$ python3 -q
>>> import numpy as np
>>> np.set_printoptions(suppress=True, linewidth=100)
>>> def rd(a):
...     return np.round(a, 1) + 0
... 
>>> X = -1 * np.eye(4) + np.ones((4, 4))
>>> X
array([[0., 1., 1., 1.],
       [1., 0., 1., 1.],
       [1., 1., 0., 1.],
       [1., 1., 1., 0.]])
>>> r0, v = X[0], X[3]
>>> r0 @ v
np.float64(2.0)
>>> p = (r0 @ v) / (r0 @ r0) * r0
>>> rd((v - p) @ r0)
np.float64(0.0)
>>> rd(v - p)
array([ 1. ,  0.3,  0.3, -0.7])
>>> P = np.triu(np.array([[2, -5, 4, 5], [2, -2, 0, -4], [4, 2, -4, 2], [5, -5, -5, 5]]), 1) + np.eye(4)
>>> A2 = P @ X @ np.linalg.inv(P)
>>> rd(np.poly(A2))
array([ 1.,  0., -6., -8., -3.])
>>> A2
array([[  4.,  30., -15., 130.],
       [ -3., -19.,   9., -78.],
       [  3.,  18., -10.,  78.],
       [  1.,   6.,  -3.,  25.]])
>>> P @ X - X @ P
array([[ 4.,  9.,  0.,  1.],
       [-4.,  1., -8., -7.],
       [ 2.,  7., -2., -1.],
       [ 0.,  5., -4., -3.]])
>>> np.trace(A2), np.trace(X)
(np.float64(0.0), np.float64(0.0))
>>> X @ np.ones(4)
array([3., 3., 3., 3.])
>>> np.fft.fft(X[0])
array([ 3.+0.j, -1.+0.j, -1.+0.j, -1.+0.j])
>>> np.allclose(X @ X.T, X.T @ X)
True
>>> evals, vecs = np.linalg.eigh(X)
>>> np.unique(evals.round(6) + 0, return_counts=True)[1]
array([3, 1])
>>> np.abs(vecs[:, -1]).round(6).argmax()
np.int64(0)
>>> rd(vecs.T @ X @ vecs)
array([[-1.,  0.,  0.,  0.],
       [ 0., -1.,  0.,  0.],
       [ 0.,  0., -1.,  0.],
       [ 0.,  0.,  0.,  3.]])
>>> rd(evals)
array([-1., -1., -1.,  3.])
>>> rd(vecs.T @ vecs)
array([[1., 0., 0., 0.],
       [0., 1., 0., 0.],
       [0., 0., 1., 0.],
       [0., 0., 0., 1.]])
>>> rd(np.linalg.eigvalsh(X + -2 * np.eye(4)))
array([-3., -3., -3.,  1.])
>>> rd(np.linalg.svd(X, compute_uv=False))
array([3., 1., 1., 1.])
>>> rd(evals.sum()), np.trace(X)
(np.float64(0.0), np.float64(0.0))
>>> Q, vecs = np.linalg.qr(X[:, :2])[0], np.linalg.qr(X[:, 2:])[0]
>>> sv = np.linalg.svd(Q.T @ vecs, compute_uv=False)
>>> rd(np.linalg.norm(Q @ Q.T - vecs @ vecs.T, 2))
np.float64(1.0)
>>> rd(sv)
array([0.8, 0. ])
>>> (sv > 0.9).sum()
np.int64(0)
>>> W0 = np.array([[-2.2, -0.5, 0.3],
...     [-0.6, 2.7, -1.8],
...     [0.2, 2.3, 2.3],
...     [-0.8, -0.4, -0.4],
...     [0.8, -0.7, -0.5],
...     [0.9, 1.4, -1.5],
...     [0.3, 0.3, -1.2],
...     [-0.4, -0.2, 0.8],
...     [0.6, 1.0, -1.4],
...     [-0.1, 0.1, 0.6],
...     [-1.4, 0.0, 1.7]])
>>> rng = np.random.default_rng(388100)
>>> W0[:, 1] = 3 * W0[:, 2] + 0.3 * rng.normal(size=11)
>>> rd(W0)
array([[-2.2,  0.7,  0.3],
       [-0.6, -5.1, -1.8],
       [ 0.2,  6.5,  2.3],
       [-0.8, -1.3, -0.4],
       [ 0.8, -1.3, -0.5],
       [ 0.9, -4.4, -1.5],
       [ 0.3, -4.1, -1.2],
       [-0.4,  2.3,  0.8],
       [ 0.6, -4.2, -1.4],
       [-0.1,  2.4,  0.6],
       [-1.4,  5.2,  1.7]])
>>> Q, Rm = np.linalg.qr(W0)
>>> np.allclose(Rm.T @ Rm, W0.T @ W0)
True
>>> rd(np.abs(np.diag(Rm)))
array([ 3.1, 12.1,  0.3])
>>> rd(Q @ Rm)
array([[-2.2,  0.7,  0.3],
       [-0.6, -5.1, -1.8],
       [ 0.2,  6.5,  2.3],
       [-0.8, -1.3, -0.4],
       [ 0.8, -1.3, -0.5],
       [ 0.9, -4.4, -1.5],
       [ 0.3, -4.1, -1.2],
       [-0.4,  2.3,  0.8],
       [ 0.6, -4.2, -1.4],
       [-0.1,  2.4,  0.6],
       [-1.4,  5.2,  1.7]])
>>> rd(Q)
array([[-0.7, -0.2, -0.2],
       [-0.2, -0.5,  0.2],
       [ 0.1,  0.6, -0.4],
       [-0.3, -0.2, -0.1],
       [ 0.3,  0. ,  0.2],
       [ 0.3, -0.3,  0.1],
       [ 0.1, -0.3, -0.5],
       [-0.1,  0.1, -0.1],
       [ 0.2, -0.3,  0. ],
       [ 0. ,  0.2,  0.6],
       [-0.4,  0.3,  0.2]])
>>> np.trace(Q @ Q.T)
np.float64(3.0)
>>> W2 = W0[[4, 2]].astype(float)
>>> for _ in range(3):
...     labels = np.linalg.norm(W0[:, None] - W2, axis=-1).argmin(axis=1)
...     W2 = np.array([W0[labels == j].mean(axis=0) for j in range(2)])
... 
>>> labels
array([1, 0, 1, 0, 0, 0, 0, 1, 0, 1, 1])
>>> rd(W2)
array([[ 0.2, -3.4, -1.1],
       [-0.8,  3.4,  1.1]])
>>> np.bincount(labels)
array([6, 5])
>>> rd(W2[1] - W2[0])
array([-1. ,  6.8,  2.3])
>>> Q, _ = np.linalg.qr(np.array([[0.0, 0.6], [0.4, 0.5]]))
>>> m1 = Q[:, :2]
>>> m1
array([[ 0., -1.],
       [-1.,  0.]])
>>> x0 = np.array([2, 2])
>>> rd(np.sort(np.abs(np.degrees(np.angle(np.linalg.eigvals(m1))))))
array([  0., 180.])
>>> 2 - np.linalg.matrix_rank(m1 - np.eye(2), tol=1e-8)
np.int64(1)
>>> rd(np.linalg.norm(x0)), rd(np.linalg.norm(m1 @ x0))
(np.float64(2.8), np.float64(2.8))
>>> m1.T @ (m1 @ x0)
array([2., 2.])
>>> rd(np.linalg.det(m1))
np.float64(-1.0)
>>> rd(np.abs(np.linalg.eigvals(m1)))
array([1., 1.])
>>> evals, vecs = np.linalg.eigh(m1)
>>> np.abs(vecs[:, -1]).round(6).argmax()
np.int64(0)
>>> np.unique(evals.round(6) + 0, return_counts=True)[1]
array([1, 1])
>>> rd(np.abs(vecs[:, -1]))
array([0.7, 0.7])
>>> (evals > 1e-8).sum(), (evals < -1e-8).sum()
(np.int64(1), np.int64(1))
>>> x0 = np.array([2, 3])
>>> y = m1 @ x0
>>> beta, lr = np.zeros(2), 1 / np.linalg.norm(m1, 2) ** 2
>>> for i in range(12):
...     beta -= lr * m1.T @ (m1 @ beta - y)
...     if i % 2 == 0: print(i, round(np.linalg.norm(m1 @ beta - y), 1))
... 
0 0.0
2 0.0
4 0.0
6 0.0
8 0.0
10 0.0
>>> beta
array([2., 3.])
>>> A2 = np.linalg.inv(m1)
>>> m1 @ A2
array([[1., 0.],
       [0., 1.]])
>>> np.allclose(A2, m1.T)
True
>>> rd(np.linalg.det(m1) * A2)
array([[0., 1.],
       [1., 0.]])
>>> rd(np.abs(np.linalg.eigvals(m1)).max())
np.float64(1.0)
>>> M = np.array([[-4.7, 1.4, -0.8],
...     [4.5, 1.5, -1.5],
...     [-1.4, -1.2, -4.6],
...     [-2.0, -0.6, -4.6],
...     [0.8, -3.9, 3.1],
...     [-2.8, 3.8, -1.6],
...     [0.1, 5.0, 0.3],
...     [-1.3, -0.6, 4.8],
...     [-4.5, 0.5, 2.0],
...     [1.8, 2.4, -4.0],
...     [0.9, 3.3, 3.6],
...     [-2.9, 3.8, 1.5],
...     [-3.9, -0.8, 3.0],
...     [-1.8, -4.3, 1.9],
...     [-1.1, 4.9, 0.0],
...     [-4.1, 1.5, 2.4],
...     [0.0, 2.2, -4.5],
...     [-1.0, 2.9, -4.0],
...     [-0.2, 4.4, -2.4],
...     [3.0, -1.3, -3.8]])
>>> Xc = M - M.mean(axis=0)
>>> vecs = np.linalg.svd(Xc)[2][:2]
>>> A2 = Xc - Xc @ vecs.T @ vecs
>>> rd(np.cov(Xc @ vecs.T, rowvar=False))
array([[11.5,  0. ],
       [ 0. ,  7.1]])
>>> np.linalg.norm(A2, axis=1).round(6).argmax()
np.int64(1)
>>> rd((Xc @ vecs.T).std(axis=0))
array([3.3, 2.6])
>>> rd(np.linalg.norm(A2) / np.linalg.norm(Xc))
np.float64(0.5)
>>> labels = M[:, 1] > np.median(M[:, 1])
>>> r0 = M[labels].mean(axis=0) - M[~labels].mean(axis=0)
>>> ((M - M.mean(axis=0)) @ r0 > 0).astype(int)
array([0, 1, 0, 0, 0, 1, 1, 0, 0, 1, 1, 1, 0, 0, 1, 0, 1, 1, 1, 0])
>>> labels.astype(int)
array([0, 0, 0, 0, 0, 1, 1, 0, 0, 1, 1, 1, 0, 0, 1, 0, 1, 1, 1, 0])
>>> rd(r0)
array([ 0.8,  4.3, -1.4])
>>> feats = np.load("test9.npy")
>>> feats
array([[-1,  0],
       [ 0, -2]])
>>> feats @ feats
array([[1, 0],
       [0, 4]])
>>> rd(np.sort(np.linalg.eigvals(feats).real))
array([-2., -1.])
>>> rd(np.linalg.det(feats))
np.float64(2.0)
>>> np.flatnonzero(np.linalg.matrix_power((feats != 0) + (feats.T != 0) + np.eye(2), 2)[1])
array([1])
>>> Q = feats.astype(float).copy()
>>> for j in range(2):
...     Q[:, j] -= Q[:, :j] @ (Q[:, :j].T @ Q[:, j])
...     Q[:, j] /= np.linalg.norm(Q[:, j])
... 
>>> Q.T @ feats
array([[1., 0.],
       [0., 2.]])
>>> Q
array([[-1.,  0.],
       [ 0., -1.]])
>>> Q.T @ Q
array([[1., 0.],
       [0., 1.]])
>>> evals, vecs = np.linalg.eigh(feats)
>>> x0 = np.array([0, 0])
>>> vecs * np.abs(evals) @ vecs.T
array([[1., 0.],
       [0., 2.]])
>>> np.abs(feats).sum(axis=1).max(), np.abs(evals).max()
(np.int64(2), np.float64(2.0))
>>> rd(np.linalg.eigvalsh(feats[1:, 1:]))
array([-2.])
>>> vecs * np.maximum(evals, 0) @ vecs.T
array([[0., 0.],
       [0., 0.]])
>>> np.poly(feats)
array([1., 3., 2.])
>>> rd(np.linalg.det(feats[::-1]))
np.float64(-2.0)
>>> rd(np.linalg.eigvals(feats).sum().real)
np.float64(-3.0)
>>> Q, Rm = np.linalg.qr(feats)
>>> Q @ Rm
array([[-1.,  0.],
       [ 0., -2.]])
>>> Q.T @ Q
array([[1., 0.],
       [0., 1.]])
>>> abs(Rm[0, 0]), rd(np.linalg.norm(feats[:, 0]))
(np.float64(1.0), np.float64(1.0))
>>> E = np.loadtxt("run3.csv", delimiter=",")
>>> E
array([[ 9.,  3.,  6.],
       [-5.,  0.,  0.],
       [-4., -6., -1.]])
>>> W = np.array([[-2, 0, 2, 0, -2], [2, 2, 1, 0, 2], [0, -2, 0, 2, -2]])
>>> beta = np.array([-1, 4, 1, -5, 3])
>>> H = np.maximum(E @ W + beta, 0)
>>> (H > 0).astype(int)
array([[0, 0, 1, 1, 0],
       [1, 1, 0, 0, 1],
       [0, 0, 0, 0, 1]])
>>> np.linalg.matrix_rank(H)
np.int64(3)
>>> W2 = np.array([[1, -2], [2, 1], [-2, 2], [-1, -1], [1, -2]])
>>> W @ W2
array([[-8, 12],
       [ 6, -4],
       [-8,  0]])
>>> H @ W2
array([[-51.,  37.],
       [ 30., -40.],
       [  1.,  -2.]])
>>> (H @ W2).round(6).argmax(axis=1)
array([1, 0, 0])
>>> np.kron(np.eye(2, dtype=int), E)
array([[ 9.,  3.,  6.,  0.,  0.,  0.],
       [-5.,  0.,  0., -0.,  0.,  0.],
       [-4., -6., -1., -0., -0., -0.],
       [ 0.,  0.,  0.,  9.,  3.,  6.],
       [-0.,  0.,  0., -5.,  0.,  0.],
       [-0., -0., -0., -4., -6., -1.]])
>>> rd(np.linalg.det(E[::-1]))
np.float64(-165.0)
>>> rd(np.linalg.det(E.T))
np.float64(165.0)
>>> np.einsum("ij,ji->", E, E)
np.float64(4.0)
>>> r0 = np.array([3, 9, 0])
>>> A2 = E + np.outer(r0, np.eye(3)[1])
>>> np.linalg.matrix_rank(A2 - E)
np.int64(1)
>>> x0 = np.array([5, 0, 1])
>>> y = E @ x0
>>> beta, lr = np.zeros(3), 1 / np.linalg.norm(E, 2) ** 2
>>> for i in range(15):
...     beta -= lr * E.T @ (E @ beta - y)
...     if i % 5 == 0: print(i, round(np.linalg.norm(E @ beta - y), 1))
... 
0 8.2
5 5.0
10 3.3
>>> rd(beta)
array([4.5, 0.3, 1.6])
>>> E @ E
array([[ 42.,  -9.,  48.],
       [-45., -15., -30.],
       [ -2.,  -6., -23.]])
>>> rd(np.sort(np.abs(np.linalg.eigvals(E))))
array([4.8, 4.8, 7.1])
>>> rd(np.linalg.det(E))
np.float64(165.0)
>>> (E + E.T) / 2
array([[ 9., -1.,  1.],
       [-1.,  0., -3.],
       [ 1., -3., -1.]])
>>> np.trace(E)
np.float64(8.0)
>>> r0 = np.array([0, -5, 1]) + 0.5
>>> arr = np.outer(r0, r0) / (r0 @ r0)
>>> rd(arr)
array([[ 0. , -0.1,  0. ],
       [-0.1,  0.9, -0.3],
       [ 0. , -0.3,  0.1]])
>>> rd(np.linalg.eigvals(arr).sum().real)
np.float64(1.0)
>>> rd(np.linalg.det(arr.T))
np.float64(0.0)
>>> evals, vecs = np.linalg.eigh(arr)
>>> x0 = np.array([0, 2, 2])
>>> rd(x0 @ arr @ x0 / (x0 @ x0)), rd(evals[0]), evals[-1]
(np.float64(0.2), np.float64(0.0), np.float64(1.0))
>>> rd(vecs * np.maximum(evals, 0) @ vecs.T)
array([[ 0. , -0.1,  0. ],
       [-0.1,  0.9, -0.3],
       [ 0. , -0.3,  0.1]])
>>> rd(x0 @ arr @ x0)
np.float64(1.6)
>>> rd(np.linalg.eigvalsh(arr[1:, 1:]))
array([0., 1.])
>>> W = np.array([[3, -4], [-2, -2], [-5, 2]])
>>> beta = np.array([1, 2])
>>> H = np.maximum(arr @ W + beta, 0)
>>> rd(H)
array([[1.1, 2.2],
       [0.4, 0. ],
       [1.2, 2.7]])
>>> np.linalg.matrix_rank(H)
np.int64(2)
>>> (H > 0).astype(int)
array([[1, 1],
       [1, 1],
       [1, 1]])
>>> (H > 0).mean(axis=0)
array([1., 1.])
>>> W2 = np.array([[5, 1, -7], [2, 6, -9]])
>>> rd(H @ W2)
array([[  9.8,  14.4, -27.4],
       [  2.1,   0.5,  -3. ],
       [ 11.3,  17.2, -32.3]])
